% python3 -q
>>> import numpy as np
>>> import numpy.linalg as la
>>> np.set_printoptions(suppress=True, linewidth=120)
>>> F = np.load("case8.npy")
>>> print(F)
[[ -9.93   0.56 -13.35]
 [ 11.2    8.06   7.62]
 [ 12.74   9.91   8.06]
 [ 20.34   5.62  -8.71]
 [ -7.54  -1.16 -14.95]
 [ 20.58   7.84  -9.37]
 [ 20.3    6.06  -8.11]
 [ 21.35   6.92 -10.23]
 [ -8.84   1.06 -13.85]
 [ 18.65   6.58  -9.61]
 [ 12.18   9.32   7.51]]
>>> x = np.array([2, -3, -2])
>>> y = F @ x
>>> print(np.round(la.pinv(F) @ F, 2) + 0)
[[1. 0. 0.]
 [0. 1. 0.]
 [0. 0. 1.]]
>>> try:
...     la.solve(F, y)
... except la.LinAlgError as e:
...     print("failed:", e)
... 
failed: Last 2 dimensions of the array must be square
>>> rng = np.random.default_rng(497)
>>> y = y + 0.02 * rng.normal(size=11)
>>> print(y.round(2))
[  5.2  -17.02 -20.35  41.23  18.28  36.39  38.66  42.45   6.85  36.8  -18.6 ]
>>> c, *_ = la.lstsq(F, y)
>>> print(c.round())
[ 2. -3. -2.]
>>> print([round(float(la.norm(la.solve(F.T @ F + lam * np.eye(3), F.T @ y))), 2) for lam in (0, 1, 10, 100)])
[4.12, 4.09, 3.84, 2.67]
>>> proj = F @ la.solve(F.T @ F, F.T)
>>> print(la.matrix_rank(np.eye(11) - proj))
8
>>> Xs = F - F.mean(axis=0)
>>> Uu, s, Vt = la.svd(Xs, full_matrices=False)
>>> print(s.round(2))
[43.2  26.12  2.63]
>>> print((np.sign(Uu[:, 0]) == np.sign(Uu[0, 0])).astype(int))
[1 0 0 0 1 0 0 0 1 0 0]
>>> Xs = (F - F.mean(axis=0)) / F.std(axis=0)
>>> print(np.argwhere(np.abs(Xs) > 2))
[]
>>> print(np.round(Xs.std(axis=0), 2))
[1. 1. 1.]
>>> c = la.lstsq(np.delete(Xs, 1, axis=1), Xs[:, 1])[0]
>>> print(round(float(1 - np.var(Xs[:, 1] - np.delete(Xs, 1, axis=1) @ c)), 2))
0.95
>>> print(c.round(2))
[0.62 0.57]
>>> idx = F[:, 0] > np.median(F[:, 0])
>>> r0 = F[idx].mean(axis=0) - F[~idx].mean(axis=0)
>>> print(((F - F.mean(axis=0)) @ r0 > 0).astype(int))
[0 0 0 1 0 1 1 1 0 1 0]
>>> print(np.argsort(-np.abs(r0).round(6), kind="stable"))
[0 2 1]
>>> print(idx.astype(int))
[0 0 0 1 0 1 1 1 0 1 0]
>>> print((((F - F.mean(axis=0)) @ r0 > 0) == idx).mean())
1.0
>>> K = np.loadtxt("layer9.csv", delimiter=",")
>>> print(K)
[[4. 1. 0.]
 [0. 4. 1.]
 [0. 0. 4.]]
>>> # triangular, det is the product of the diagonal
>>> proj = np.triu(np.array([[-1, -1, -2], [-1, -3, -1], [3, -2, 0]]), 1) + np.eye(3)
>>> Y = proj @ K @ la.inv(proj)
>>> print(np.trace(Y), np.trace(K))
12.0 12.0
>>> print(la.matrix_rank(Y))
3
>>> print(round(la.det(Y), 2))
64.0
>>> print(Y)
[[4. 1. 0.]
 [0. 4. 1.]
 [0. 0. 4.]]
>>> print(np.poly(Y))
[  1. -12.  48. -64.]
>>> print(np.round(la.matrix_power(K - np.diag(np.diag(K)), 3), 2))
[[0. 0. 0.]
 [0. 0. 0.]
 [0. 0. 0.]]
>>> idx = rng.integers(0, 3, 3)
>>> X = np.triu((idx[:, None] == idx) & (rng.random((3, 3)) < 0.8), 1).astype(int)
>>> X += X.T
>>> print(X)
[[0 0 0]
 [0 0 1]
 [0 1 0]]
>>> # looks like rank 2
>>> try:
...     la.inv(X)
... except la.LinAlgError as e:
...     print("failed:", e)
... 
failed: Singular matrix
>>> print(la.lstsq(X[:-1].T, X[-1])[2])
1
>>> print(np.unique(X.round(6), axis=0).shape)
(3, 3)
>>> print(np.round(np.trace(la.pinv(X) @ X), 2))
2.0
>>> print(np.allclose(X[:-1].T @ la.lstsq(X[:-1].T, X[-1])[0], X[-1]))
False
>>> D = la.norm(F[:, None] - F[None], axis=-1)
>>> print(np.unravel_index(D.round(6).argmax(), D.shape))
(np.int64(2), np.int64(4))
>>> print(np.round(la.norm(F, axis=1), 2))
[16.65 15.76 18.04 22.83 16.78 23.93 22.68 24.66 16.46 21.99 17.08]
>>> print(np.round(la.eigvalsh(X).min(), 2))
-1.0
>>> print(round(float(la.det(X.T)), 2))
0.0
>>> print(np.round(la.eigvals(X), 2))
[ 1. -1.  0.]
>>> print(np.round(la.det(2 * X), 2), np.round(la.det(X), 2))
0.0 0.0
>>> print(np.einsum("ii->", X))
0
>>> print(np.einsum("ij,ji->", X, X))
2
>>> arr = np.load("m.npy")
>>> print(arr)
[[3. 1. 2. 2.]
 [1. 3. 2. 2.]
 [2. 2. 6. 4.]
 [2. 2. 4. 6.]]
>>> vals, evecs = la.eigvalsh(arr)
Traceback (most recent call last):
  File "<python-input-65>", line 1, in <module>
    vals, evecs = la.eigvalsh(arr)
    ^^^^^^^^^^^
ValueError: too many values to unpack (expected 2)
>>> vals, evecs = la.eigh(arr)
>>> print(np.abs(evecs[:, -1]).round(6).argmax())
2
>>> print(np.round(evecs.T @ evecs, 2) + 0)
[[1. 0. 0. 0.]
 [0. 1. 0. 0.]
 [0. 0. 1. 0.]
 [0. 0. 0. 1.]]
